>>> import numpy as np
>>> import numpy.linalg as la
>>> np.set_printoptions(precision=3, suppress=True, linewidth=100)
>>> def rd(a):
...     return np.round(a, 3) + 0
... 
>>> M = np.loadtxt("w.csv", delimiter=",")
>>> M
array([[ 13.,   9., -13.,  -3.],
       [  9.,  10.,  -9.,  -8.],
       [-13.,  -9.,  13.,   3.],
       [ -3.,  -8.,   3.,  10.]])
>>> vals, V = la.eigh(M)
>>> np.abs(V[:, -1]).round(6).argmax()
np.int64(0)
>>> rd(vals.sum()), np.trace(M)
(np.float64(46.0), np.float64(46.0))
>>> rd(np.abs(V[:, -1]))
array([0.576, 0.501, 0.576, 0.294])
>>> rd(V.T @ M @ V)
array([[ 0.   ,  0.   ,  0.   ,  0.   ],
       [ 0.   ,  0.   ,  0.   ,  0.   ],
       [ 0.   ,  0.   , 10.631,  0.   ],
       [ 0.   ,  0.   ,  0.   , 35.369]])
>>> (vals > 1e-8).sum(), (vals < -1e-8).sum()
(np.int64(2), np.int64(0))
>>> rd(vals)
array([ 0.   ,  0.   , 10.631, 35.369])
>>> rd(la.eigvalsh(M + 4 * np.eye(4)))
array([ 4.   ,  4.   , 14.631, 39.369])
>>> other = M / la.norm(M, axis=1, keepdims=True)
>>> gram = other @ other.T
>>> (np.abs(gram) > 0.9).astype(int)
array([[1, 1, 1, 0],
       [1, 1, 1, 0],
       [1, 1, 1, 0],
       [0, 0, 0, 1]])
>>> rd(la.norm(other, axis=1))
array([1., 1., 1., 1.])
>>> (gram - 2 * np.eye(4)).round(6).argmax(axis=1)
array([1, 0, 3, 2])
>>> rd(np.degrees(np.arccos(np.clip(gram[2, 1], -1, 1))))
np.float64(158.692)
>>> rd(gram[2])
array([-1.   , -0.932,  1.   ,  0.645])
>>> rd(gram)
array([[ 1.   ,  0.932, -1.   , -0.645],
       [ 0.932,  1.   , -0.932, -0.879],
       [-1.   , -0.932,  1.   ,  0.645],
       [-0.645, -0.879,  0.645,  1.   ]])
>>> vals, V = la.eigh(M)
>>> vec = np.array([7, 1, 4, 7])
>>> (np.sign(V[:, -1].round(6)) == np.sign(V[0, -1].round(6))).astype(int)
array([1, 1, 0, 0])
>>> rd(V * np.abs(vals) @ V.T)
array([[ 13.,   9., -13.,  -3.],
       [  9.,  10.,  -9.,  -8.],
       [-13.,  -9.,  13.,   3.],
       [ -3.,  -8.,   3.,  10.]])
>>> rd(vec @ M @ vec / (vec @ vec)), rd(vals[0]), rd(vals[-1])
(np.float64(3.765), np.float64(0.0), np.float64(35.369))
>>> rk = la.matrix_rank(M)
>>> rk
np.int64(2)
>>> ns = la.svd(M)[2][rk:].T
>>> [int(la.matrix_rank(np.delete(M, i, axis=0))) for i in range(4)]
[2, 2, 2, 2]
>>> rd(M @ ns)
array([[0., 0.],
       [0., 0.],
       [0., 0.],
       [0., 0.]])
>>> [int(la.matrix_rank(M[:i])) for i in range(1, len(M) + 1)]
[1, 2, 2, 2]
>>> [int(la.matrix_rank(M[:, :j + 1])) for j in range(4)]
[1, 2, 2, 2]
>>> ns.shape
(4, 2)
>>> np.abs(np.diag(la.qr(M)[1])) > 1e-9
array([ True,  True, False, False])
>>> arr = np.vander(np.arange(3) - 1, 2, increasing=True)
>>> arr
array([[ 1, -1],
       [ 1,  0],
       [ 1,  1]])
>>> vec = np.array([3, 0])
>>> y = arr @ vec
>>> coef, lr = np.zeros(2), 1 / la.norm(arr, 2) ** 2
>>> for i in range(300):
...     coef -= lr * arr.T @ (arr @ coef - y)
...     if i % 50 == 0: print(i, round(la.norm(arr @ coef - y), 3))
... 
0 0.0
50 0.0
100 0.0
150 0.0
200 0.0
250 0.0
>>> rd(la.cond(arr))
np.float64(1.225)
>>> rd(coef)
array([3., 0.])
>>> feats = np.load("dump.npy")
>>> feats
array([[65, -1, -1,  0],
       [-4, 55,  5, -3],
       [-4,  5, 45, -5],
       [-3,  2, -5, 18]])
>>> gram = feats.T @ feats
>>> np.trace(gram), (feats ** 2).sum()
(np.int64(9755), np.int64(9755))
>>> rd(la.eigvalsh(gram)[::-1])
array([4400.993, 3154.272, 1905.763,  293.972])
>>> (feats @ feats.T).shape
(4, 4)
>>> la.matrix_rank(gram)
np.int64(4)
>>> t = np.radians(37)
>>> R = np.eye(4)
>>> R[0, 0] = R[1, 1] = np.cos(t)
>>> R[0, 1], R[1, 0] = -np.sin(t), np.sin(t)
>>> rd(R)
array([[ 0.799, -0.602,  0.   ,  0.   ],
       [ 0.602,  0.799,  0.   ,  0.   ],
       [ 0.   ,  0.   ,  1.   ,  0.   ],
       [ 0.   ,  0.   ,  0.   ,  1.   ]])
>>> other = feats @ R.T
>>> rd(np.abs(other - feats).max(axis=0))
array([32.294, 39.319,  0.   ,  0.   ])
>>> P = np.triu(np.array([[-3, 1, -3, -2], [-2, -1, 1, 1], [-1, -3, -2, -2], [-1, 0, 3, -3]]), 1) + np.eye(4)
>>> other = P @ feats @ la.inv(P)
>>> other
array([[  79.,  -44.,  160.,  498.],
       [ -11.,   73.,  -61., -207.],
       [   2.,   -1.,   62.,   88.],
       [  -3.,    5.,  -19.,  -31.]])
>>> P @ feats - feats @ P
array([[ 14., -29.,  76., 105.],
       [ -7.,  11., -27., -40.],
       [  6.,   0.,  -7.,  41.],
       [  0.,   3., -11., -18.]])
>>> np.trace(other), np.trace(feats)
(np.float64(183.0), np.int64(183))
>>> E = np.load("mat.npy")
>>> E
array([[ 1,  5,  7,  0],
       [ 1,  5,  7,  0],
       [ 9,  6, -7,  7]])
>>> # row 1 repeats row 0
>>> t = np.radians(30)
>>> R = np.eye(4)
>>> R[2, 2] = R[3, 3] = np.cos(t)
>>> R[2, 3], R[3, 2] = -np.sin(t), np.sin(t)
>>> rd(R)
array([[ 1.   ,  0.   ,  0.   ,  0.   ],
       [ 0.   ,  1.   ,  0.   ,  0.   ],
       [ 0.   ,  0.   ,  0.866, -0.5  ],
       [ 0.   ,  0.   ,  0.5  ,  0.866]])
>>> other = E @ R.T
>>> np.allclose(la.norm(E, axis=1), la.norm(other, axis=1))
True
>>> rd(la.svd(E, compute_uv=False)), rd(la.svd(other, compute_uv=False))
(array([14.763, 12.127,  0.   ]), array([14.763, 12.127,  0.   ]))
>>> rd(other)
array([[ 1.   ,  5.   ,  6.062,  3.5  ],
       [ 1.   ,  5.   ,  6.062,  3.5  ],
       [ 9.   ,  6.   , -9.562,  2.562]])
>>> rd(np.abs(other - E).max(axis=0))
array([0.   , 0.   , 2.562, 4.438])
>>> rd(la.norm(other, 2) / la.norm(other))
np.float64(0.773)
>>> np.argsort(-la.norm(other, axis=0).round(6), kind="stable")[:3]
array([2, 1, 0])
>>> la.lstsq(E[:-1].T, E[-1])[2]
np.int32(1)
>>> np.allclose(E[:-1].T @ la.lstsq(E[:-1].T, E[-1])[0], E[-1])
False
>>> rd(np.trace(la.pinv(E) @ E))
np.float64(2.0)
